>>> import numpy as np
>>> import numpy.linalg as la
>>> np.set_printoptions(suppress=True, linewidth=120)
>>> rd = lambda a: np.round(a, 2) + 0
>>> data = np.loadtxt("a.csv", delimiter=",")
>>> data
array([[ 0.,  0.,  0.,  0., 55., 69.,  0.],
       [ 0.,  0., 15.,  0., 32., 67.,  0.],
       [ 0.,  0.,  5.,  0., 48., 67.,  0.],
       [ 0.,  0.,  0.,  0., 49., 43.,  0.],
       [ 0.,  0.,  7.,  0., 37., 55.,  0.],
       [ 0.,  0.,  0.,  0., 51., 55.,  0.],
       [ 0.,  0., 23.,  0., 14., 61.,  0.],
       [ 0.,  0., 13.,  0., 17., 39.,  0.],
       [ 0.,  0., 11.,  0., 15., 31.,  0.],
       [ 0.,  0., 13.,  0., 17., 39.,  0.],
       [ 0.,  0.,  5.,  0., 35., 51.,  0.],
       [ 0.,  0.,  0.,  0., 36., 25.,  0.],
       [ 0.,  0., 21.,  0., 25., 71.,  0.],
       [ 0.,  0.,  1.,  0., 57., 75.,  0.],
       [ 0.,  0.,  1.,  0., 31., 39.,  0.],
       [ 0.,  0.,  1.,  0., 31., 35.,  0.],
       [ 0.,  0.,  0.,  0., 53., 59.,  0.],
       [ 0.,  0.,  7.,  0., 50., 77.,  0.],
       [ 0.,  0., 17.,  0.,  8., 37.,  0.],
       [ 0.,  0.,  7.,  0., 24., 37.,  0.],
       [ 0.,  0.,  1.,  0., 31., 41.,  0.],
       [ 0.,  0., 13.,  0.,  4., 25.,  0.],
       [ 0.,  0., 11.,  0., 28., 57.,  0.],
       [ 0.,  0.,  7.,  0., 37., 61.,  0.],
       [ 0.,  0.,  0.,  0., 23.,  9.,  0.],
       [ 0.,  0.,  1.,  0., 31., 37.,  0.],
       [ 0.,  0.,  0.,  0., 45., 31.,  0.],
       [ 0.,  0.,  7.,  0., 37., 59.,  0.],
       [ 0.,  0., 15.,  0., 19., 49.,  0.],
       [ 0.,  0.,  7.,  0., 24., 41.,  0.]])
>>> Uu, s, Vh = la.svd(data)
>>> print(rd(s))
[335.16  67.66  15.43   0.     0.     0.     0.  ]
>>> out = Uu[:, :3] @ np.diag(s[:3]) @ Vh[:3]
>>> la.matrix_rank(out)
np.int64(3)
>>> rd(np.abs(data - out).max())
np.float64(0.0)
>>> try:
...     la.inv(data)
... except la.LinAlgError as e:
...     print(repr(e))
... 
LinAlgError('Last 2 dimensions of the array must be square')
>>> np.abs(np.diag(la.qr(data)[1])) > 1e-9
array([False, False,  True, False,  True,  True, False])
>>> la.lstsq(data[:-1].T, data[-1])[2]
np.int32(3)
>>> rd(np.trace(la.pinv(data) @ data))
np.float64(3.0)
>>> r = la.matrix_rank(data)
>>> r
np.int64(3)
>>> N = la.svd(data)[2][r:].T
>>> np.allclose(data @ N, 0)
True
>>> [int(la.matrix_rank(np.delete(data, i, axis=0))) for i in range(30)]
[3, 3, 3, 3, 3, 3, 3, 3, 3, 3, 3, 3, 3, 3, 3, 3, 3, 3, 3, 3, 3, 3, 3, 3, 3, 3, 3, 3, 3, 3]
>>> [int(la.matrix_rank(data[:i])) for i in range(1, len(data) + 1)]
[1, 2, 3, 3, 3, 3, 3, 3, 3, 3, 3, 3, 3, 3, 3, 3, 3, 3, 3, 3, 3, 3, 3, 3, 3, 3, 3, 3, 3, 3]
>>> [int(la.matrix_rank(data[:, :j + 1])) for j in range(7)]
[0, 0, 1, 1, 2, 3, 3]
>>> print(rd(la.norm(data, "nuc")))
418.24
>>> print(rd(la.norm(data, 1)), rd(la.norm(data, np.inf)))
1442.0 134.0
>>> rd(la.norm(data, 2))
np.float64(335.16)
>>> rd(la.norm(data[20] - data[1]))
np.float64(29.55)
>>> print(data[20] @ data[1])
3754.0
>>> rd(la.norm(data[20], 1)), rd(la.norm(data[20], np.inf))
(np.float64(73.0), np.float64(41.0))
>>> rd(la.norm(data) ** 2 / la.norm(data, 2) ** 2)
np.float64(1.04)
>>> mat = 0.5 ** np.abs(np.subtract.outer(np.arange(5), np.arange(5)))
>>> rd(mat)
array([[1.  , 0.5 , 0.25, 0.12, 0.06],
       [0.5 , 1.  , 0.5 , 0.25, 0.12],
       [0.25, 0.5 , 1.  , 0.5 , 0.25],
       [0.12, 0.25, 0.5 , 1.  , 0.5 ],
       [0.06, 0.12, 0.25, 0.5 , 1.  ]])
>>> x = np.array([3, -1, 1, 3, -3])
>>> target = mat @ x
>>> rd(target)
array([ 2.94,  1.38,  2.  ,  2.12, -1.19])
>>> print(rd(la.solve(mat, target + mat[:, 2])))
[ 3. -1.  2.  3. -3.]
>>> rd(la.solve(mat, target))
array([ 3., -1.,  1.,  3., -3.])
>>> print(rd(la.solve(mat, mat[:, 1])))
[0. 1. 0. 0. 0.]
>>> w, evecs = la.eigh(mat)
>>> x = np.array([3, -2, -3, -2, 0])
>>> rd(x @ mat @ x / (x @ x)), rd(w[0]), rd(w[-1])
(np.float64(1.08), np.float64(0.36), np.float64(2.26))
>>> rd(evecs * np.sqrt(w) @ evecs.T)
array([[0.96, 0.25, 0.09, 0.04, 0.02],
       [0.25, 0.93, 0.24, 0.09, 0.04],
       [0.09, 0.24, 0.93, 0.24, 0.09],
       [0.04, 0.09, 0.24, 0.93, 0.25],
       [0.02, 0.04, 0.09, 0.25, 0.96]])
>>> rd(evecs * np.maximum(w, 0) @ evecs.T)
array([[1.  , 0.5 , 0.25, 0.12, 0.06],
       [0.5 , 1.  , 0.5 , 0.25, 0.13],
       [0.25, 0.5 , 1.  , 0.5 , 0.25],
       [0.12, 0.25, 0.5 , 1.  , 0.5 ],
       [0.06, 0.13, 0.25, 0.5 , 1.  ]])
